$ ipython --no-banner

In [1]: import numpy as np

In [2]: np.set_printoptions(suppress=True, linewidth=160)

In [3]: m1 = np.load("block19.npy")

In [4]: m1
Out[4]: 
array([[-3., -2.,  0.,  0.],
       [-2., -3., -2.,  0.],
       [ 0., -2.,  2., -2.],
       [ 0.,  0., -2.,  9.]])

In [5]: # equal to its transpose

In [6]: ev, vecs = np.linalg.eigh(m1)

In [7]: x = np.array([2, 3, 3, 2])

In [8]: x @ m1 @ x
Out[8]: np.float64(-69.0)

In [9]: np.round(vecs * np.abs(ev) @ vecs.T, 2)
Out[9]: 
array([[ 3.1 ,  1.74,  0.62,  0.05],
       [ 1.74,  3.72,  0.24,  0.34],
       [ 0.62,  0.24,  2.84, -1.86],
       [ 0.05,  0.34, -1.86,  9.02]])

In [10]: np.abs(m1).sum(axis=1).max(), round(np.abs(ev).max(), 2)
Out[10]: (np.float64(11.0), np.float64(9.55))

In [11]: round(float(np.linalg.det(m1.T)), 2)
Out[11]: 178.0

In [12]: round(np.linalg.det(2 * m1), 2), round(np.linalg.det(m1), 2)
Out[12]: (np.float64(2848.0), np.float64(178.0))

In [13]: np.kron(np.eye(2, dtype=int), m1)
Out[13]: 
array([[-3., -2.,  0.,  0., -0., -0.,  0.,  0.],
       [-2., -3., -2.,  0., -0., -0., -0.,  0.],
       [ 0., -2.,  2., -2.,  0., -0.,  0., -0.],
       [ 0.,  0., -2.,  9.,  0.,  0., -0.,  0.],
       [-0., -0.,  0.,  0., -3., -2.,  0.,  0.],
       [-0., -0., -0.,  0., -2., -3., -2.,  0.],
       [ 0., -0.,  0., -0.,  0., -2.,  2., -2.],
       [ 0.,  0., -0.,  0.,  0.,  0., -2.,  9.]])

In [14]: np.round(np.poly(m1), 2)
Out[14]: array([  1.,  -5., -51.,  53., 178.])

In [15]: np.einsum("ii->", m1)
Out[15]: np.float64(5.0)

In [16]: Y = np.array([[0, -2], [-2, 3], [-1, -1], [-2, 2]])

In [17]: np.linalg.matrix_rank(m1 @ Y)
Out[17]: np.int64(2)

In [18]: np.einsum("ik,kj->ji", m1, Y)
Out[18]: 
array([[  4.,   8.,   6., -16.],
       [  0.,  -3., -12.,  20.]])

In [19]: m1 @ Y
Out[19]: 
array([[  4.,   0.],
       [  8.,  -3.],
       [  6., -12.],
       [-16.,  20.]])

In [20]: np.einsum("ij->j", m1)
Out[20]: array([-5., -7., -2.,  7.])

In [21]: Y.T @ m1.T
Out[21]: 
array([[  4.,   8.,   6., -16.],
       [  0.,  -3., -12.,  20.]])

In [22]: x = np.array([1, 1, 2, -2])

In [23]: rhs = m1 @ x

In [24]: rhs
Out[24]: array([ -5.,  -9.,   6., -22.])

In [25]: np.round(np.linalg.solve(m1, 3 * rhs), 2)
Out[25]: array([ 3.,  3.,  6., -6.])

In [26]: np.round(np.linalg.solve(m1, m1[:, 0]), 2) + 0
Out[26]: array([1., 0., 0., 0.])

In [27]: np.round(np.linalg.solve(m1.T, m1[3]), 2)
Out[27]: array([-0., -0., -0.,  1.])

In [28]: Y = m1 / np.sqrt((m1 ** 2).mean(axis=1, keepdims=True))

In [29]: np.round(np.linalg.norm(Y, axis=1), 2)
Out[29]: array([2., 2., 2., 2.])

In [30]: np.linalg.matrix_rank(Y) == np.linalg.matrix_rank(m1)
Out[30]: np.True_

In [31]: Y[2].round(2)
Out[31]: array([ 0.  , -1.15,  1.15, -1.15])

In [32]: feats = np.load("m.npy")

In [33]: feats
Out[33]: 
array([[-2, -2,  0, -4],
       [-2, -2,  0, -4],
       [-3, -3, -1, -5]])

In [34]: # row 1 repeats row 0

In [35]: [round(float(x), 2) for x in np.linalg.svd(feats, compute_uv=False)[:3]]
Out[35]: [9.56, 0.84, 0.0]

In [36]: round(float(np.trace(np.linalg.pinv(feats) @ feats)), 2)
Out[36]: 2.0

In [37]: np.abs(np.diag(np.linalg.qr(feats)[1])) > 1e-9
Out[37]: array([ True, False,  True])

In [38]: np.round(feats @ np.linalg.pinv(feats) @ feats, 2) + 0
Out[38]: 
array([[-2., -2.,  0., -4.],
       [-2., -2.,  0., -4.],
       [-3., -3., -1., -5.]])

In [39]: np.linalg.lstsq(feats[:-1].T, feats[-1])[2]
Out[39]: np.int32(1)

In [40]: np.unique(feats.round(6), axis=0).shape
Out[40]: (2, 4)

In [41]: def softmax(z):
    ...:     e = np.exp(z - z.max(axis=-1, keepdims=True))
    ...:     return e / e.sum(axis=-1, keepdims=True)
    ...: 

In [42]: np.round(softmax(feats).sum(axis=1), 2)
Out[42]: array([1., 1., 1.])

In [43]: scores = feats @ feats.T / np.sqrt(4)

In [44]: np.round(softmax(scores + np.triu(np.full(scores.shape, -np.inf), 1)), 2) + 0
Out[44]: 
array([[1. , 0. , 0. ],
       [0.5, 0.5, 0. ],
       [0. , 0. , 1. ]])

In [45]: np.round(softmax(scores)[2] @ feats, 2)
Out[45]: array([-3., -3., -1., -5.])

In [46]: softmax(scores).round(6).argmax(axis=1)
Out[46]: array([2, 2, 2])

In [47]: rk = np.linalg.matrix_rank(feats)

In [48]: rk
Out[48]: np.int64(2)

In [49]: N = np.linalg.svd(feats)[2][rk:].T

In [50]: N.shape
Out[50]: (4, 2)

In [51]: [int(np.linalg.matrix_rank(feats[:, :j + 1])) for j in range(4)]
Out[51]: [1, 1, 2, 2]

In [52]: [int(np.linalg.matrix_rank(feats[:i])) for i in range(1, len(feats) + 1)]
Out[52]: [1, 1, 2]

In [53]: [int(np.linalg.matrix_rank(np.delete(feats, i, axis=0))) for i in range(3)]
Out[53]: [2, 2, 1]

In [54]: J = np.load("run16.npy")

In [55]: J
Out[55]: 
array([[ 1, -1,  3,  0],
       [ 0,  3, -4,  2],
       [ 0,  0,  3,  0],
       [ 0,  0,  0,  1]])

In [56]: Y = J / np.linalg.norm(J, axis=1, keepdims=True)

In [57]: C2 = Y @ Y.T

In [58]: (C2 - 2 * np.eye(4)).round(6).argmax(axis=1)
Out[58]: array([2, 3, 0, 1])

In [59]: C2.round(2)
Out[59]: 
array([[ 1.  , -0.84,  0.9 ,  0.  ],
       [-0.84,  1.  , -0.74,  0.37],
       [ 0.9 , -0.74,  1.  ,  0.  ],
       [ 0.  ,  0.37,  0.  ,  1.  ]])

In [60]: np.argwhere(np.triu(np.abs(C2) > 0.95, 1))
Out[60]: array([], shape=(0, 2), dtype=int64)

In [61]: (np.abs(C2) > 0.9).astype(int)
Out[61]: 
array([[1, 0, 1, 0],
       [0, 1, 0, 0],
       [1, 0, 1, 0],
       [0, 0, 0, 1]])

In [62]: x = np.array([-1, 2, 5, 1])

In [63]: np.round(C2 @ np.eye(4)[1], 2)
Out[63]: array([-0.84,  1.  , -0.74,  0.37])

In [64]: np.round((C2 * x).sum(axis=1), 2)
Out[64]: array([ 1.84, -0.5 ,  2.61,  1.74])

In [65]: np.round(C2 @ (2 * x), 2)
Out[65]: array([ 3.69, -1.01,  5.22,  3.49])

In [66]: np.round(C2 @ x, 2)
Out[66]: array([ 1.84, -0.5 ,  2.61,  1.74])

In [67]: (C2 @ x).argmax()
Out[67]: np.int64(2)

In [68]: np.round(C2 * x, 2)
Out[68]: 
array([[-1.  , -1.68,  4.52,  0.  ],
       [ 0.84,  2.  , -3.71,  0.37],
       [-0.9 , -1.49,  5.  ,  0.  ],
       [-0.  ,  0.74,  0.  ,  1.  ]])

In [69]: np.linalg.norm(C2 @ x) <= np.linalg.norm(C2, 2) * np.linalg.norm(x) + 1e-9
Out[69]: np.True_

In [70]: r0 = np.array([1, 4, -1, 6])

In [71]: Y = J + np.outer(r0, np.eye(4)[2])

In [72]: Y
Out[72]: 
array([[ 1., -1.,  4.,  0.],
       [ 0.,  3.,  0.,  2.],
       [ 0.,  0.,  2.,  0.],
       [ 0.,  0.,  6.,  1.]])

In [73]: round(np.linalg.det(Y) / np.linalg.det(J), 2), round(1 + np.linalg.solve(J, r0)[2], 2)
Out[73]: (np.float64(0.67), np.float64(0.67))

In [74]: x = np.array([3, 0, 1, 1])

In [75]: rhs = Y @ x

In [76]: rhs
Out[76]: array([7., 2., 2., 7.])

In [77]: np.round(np.linalg.solve(Y, rhs + Y[:, 3]), 2) + 0
Out[77]: array([3., 0., 1., 2.])

In [78]: M = np.load("out14.npy")

In [79]: M
Out[79]: 
array([[0, 0, 1, 0],
       [0, 0, 0, 1],
       [1, 0, 0, 0],
       [0, 1, 0, 0]])

In [80]: # symmetric

In [81]: ev, vecs = np.linalg.eigh(M)

In [82]: x = np.array([1, -7, 3, 6])

In [83]: x @ M @ x
Out[83]: np.int64(-78)

In [84]: np.round(np.linalg.eigvalsh(M[1:, 1:]), 2)
Out[84]: array([-1.,  0.,  1.])

In [85]: r0, r1 = M[0], M[1]

In [86]: r0 @ r0
Out[86]: np.int64(1)

In [87]: r0 @ r1
Out[87]: np.int64(0)

In [88]: pr = (r0 @ r1) / (r0 @ r0) * r0

In [89]: (r1 - pr) @ r0
Out[89]: np.float64(0.0)

In [90]: r1 - pr
Out[90]: array([0., 0., 0., 1.])
